$ python3 -q
>>> import numpy as np
>>> np.set_printoptions(suppress=True, linewidth=140)
>>> tidy = lambda a: np.round(a, 3) + 0
>>> m1 = np.load("x.npy")
>>> print(m1)
[[-2  0  0]
 [ 0  1  0]
 [ 0  0  3]]
>>> Q = m1.astype(float).copy()
>>> for j in range(3):
...     Q[:, j] -= Q[:, :j] @ (Q[:, :j].T @ Q[:, j])
...     Q[:, j] /= np.linalg.norm(Q[:, j])
... 
>>> print(Q.T @ Q)
[[1. 0. 0.]
 [0. 1. 0.]
 [0. 0. 1.]]
>>> print(Q.T @ m1)
[[2. 0. 0.]
 [0. 1. 0.]
 [0. 0. 3.]]
>>> print(Q)
[[-1.  0.  0.]
 [ 0.  1.  0.]
 [ 0.  0.  1.]]
>>> vec = np.array([2, 0, 0])
>>> target = m1 @ vec
>>> print(target)
[-4  0  0]
>>> print(tidy(np.linalg.solve(m1, -1 * target)))
[-2.  0.  0.]
>>> print((m1 + m1.T) / 2)
[[-2.  0.  0.]
 [ 0.  1.  0.]
 [ 0.  0.  3.]]
>>> print(np.trace(m1))
2
>>> print(tidy(np.linalg.det(m1)))
-6.0
>>> print(np.allclose(m1, m1.T))
True
>>> print(tidy(np.abs(np.linalg.eigvals(m1)).max()))
3.0
>>> print(np.linalg.matrix_power(m1, 2))
[[4 0 0]
 [0 1 0]
 [0 0 9]]
>>> t = np.deg2rad(72)
>>> mat = np.eye(3)
>>> mat[np.ix_([1, 0], [1, 0])] = [[np.cos(t), -np.sin(t)], [np.sin(t), np.cos(t)]]
>>> print(tidy(mat))
[[ 0.309  0.951  0.   ]
 [-0.951  0.309  0.   ]
 [ 0.     0.     1.   ]]
>>> print(tidy(np.linalg.norm(mat, "nuc")))
3.0
>>> print(tidy(np.linalg.norm(mat[2], 1)), tidy(np.linalg.norm(mat[2], np.inf)))
1.0 1.0
>>> print(tidy(np.linalg.norm(mat, axis=0)))
[1. 1. 1.]
>>> print(mat[2] @ mat[0])
0.0
>>> print(tidy(np.linalg.norm(mat, axis=1)))
[1. 1. 1.]
>>> J = np.load("data.npy")
>>> print(J)
[[-6  7  1]
 [ 7 -4 -5]
 [ 1 -5  2]]
>>> print(np.einsum("ii->", J))
-8
>>> print(tidy(np.linalg.eigvals(J).sum().real))
-8.0
>>> print(tidy(np.linalg.eigvals(J)))
[-13.188  -0.457   5.645]
>>> print(tidy(np.linalg.det(2 * J)), tidy(np.linalg.det(J)))
272.0 34.0
>>> print(np.kron(np.eye(2, dtype=int), J))
[[-6  7  1  0  0  0]
 [ 7 -4 -5  0  0  0]
 [ 1 -5  2  0  0  0]
 [ 0  0  0 -6  7  1]
 [ 0  0  0  7 -4 -5]
 [ 0  0  0  1 -5  2]]
>>> rng = np.random.default_rng(5139)
>>> z = rng.permutation(3)
>>> B = J[:, z] * rng.choice([-1, 1], 3)
>>> print(B)
[[ 1 -7 -6]
 [-5  4  7]
 [ 2  5  1]]
>>> Uu, _, Vh = np.linalg.svd(J.T @ B)
>>> print(tidy(Uu @ Vh))
[[ 0.  0.  1.]
 [ 0. -1.  0.]
 [ 1.  0.  0.]]
>>> print(z)
[2 1 0]
>>> print(np.flatnonzero(np.linalg.matrix_power((mat != 0) + (mat.T != 0) + np.eye(3), 3)[0]))
[0 1]
>>> print((mat != 0).astype(int))
[[1 1 0]
 [1 1 0]
 [0 0 1]]
>>> t = np.radians(120)
>>> Rm = np.eye(3)
>>> Rm[2, 2] = Rm[1, 1] = np.cos(t)
>>> Rm[2, 1], Rm[1, 2] = -np.sin(t), np.sin(t)
>>> print(tidy(Rm))
[[ 1.     0.     0.   ]
 [ 0.    -0.5    0.866]
 [ 0.    -0.866 -0.5  ]]
>>> B = J @ Rm.T
>>> print(tidy(np.linalg.det(Rm)), tidy(np.trace(Rm)))
1.0 0.0
>>> print(tidy(B))
[[-6.    -2.634 -6.562]
 [ 7.    -2.33   5.964]
 [ 1.     4.232  3.33 ]]
>>> print(tidy(np.abs(B - J).max(axis=0)))
[ 0.     9.634 10.964]
>>> w, V = np.linalg.eig(J)
>>> print(tidy(np.prod(w)))
34.0
>>> feats = np.loadtxt("sample11.csv", delimiter=",")
>>> print(feats)
[[3. 5.]
 [2. 2.]
 [0. 0.]
 [1. 3.]]
>>> r0 = np.array([2, -3])
>>> print(np.correlate(feats[2], feats[1], "full"))
[0. 0. 0.]
>>> vec = np.array([2, -2])
>>> h = np.maximum(feats @ vec, 0)
>>> print(feats * (h > 1e-9)[:, None])
[[0. 0.]
 [0. 0.]
 [0. 0.]
 [0. 0.]]
>>> print(h)
[0. 0. 0. 0.]
>>> print(np.maximum(feats @ (3 * vec), 0))
[0. 0. 0. 0.]
>>> print(feats.T @ h)
[0. 0.]
>>> print(np.flatnonzero(h > 1e-9))
[]
>>> print(tidy(np.linalg.norm(feats[2], 1)), tidy(np.linalg.norm(feats[2], np.inf)))
0.0 0.0
>>> print(np.linalg.norm(feats, axis=1).argmax())
0
>>> print(tidy(np.linalg.norm(feats, "nuc")))
8.115
>>> print(tidy(np.linalg.norm(feats, 1)), tidy(np.linalg.norm(feats, np.inf)))
10.0 8.0
>>> print(feats[2] @ feats[3])
0.0
>>> Q, V = np.linalg.qr(feats[:, :1])[0], np.linalg.qr(feats[:, 1:])[0]
>>> sig = np.linalg.svd(Q.T @ V, compute_uv=False)
>>> print(tidy(np.linalg.norm(Q @ Q.T - V @ V.T, 2)))
0.3
>>> print((sig > 0.9).sum())
1
>>> t = np.radians(72)
>>> Rm = np.eye(2)
>>> Rm[0, 0] = Rm[1, 1] = np.cos(t)
>>> Rm[0, 1], Rm[1, 0] = -np.sin(t), np.sin(t)
>>> print(tidy(Rm))
[[ 0.309 -0.951]
 [ 0.951  0.309]]
>>> B = feats @ Rm.T
>>> print(tidy(np.linalg.svd(feats, compute_uv=False)), tidy(np.linalg.svd(B, compute_uv=False)))
[7.146 0.97 ] [7.146 0.97 ]
>>> print(tidy(B))
[[-3.828  4.398]
 [-1.284  2.52 ]
 [ 0.     0.   ]
 [-2.544  1.878]]
>>> print(np.allclose(feats @ feats.T, B @ B.T))
True
>>> print(np.allclose(np.linalg.norm(feats, axis=1), np.linalg.norm(B, axis=1)))
True
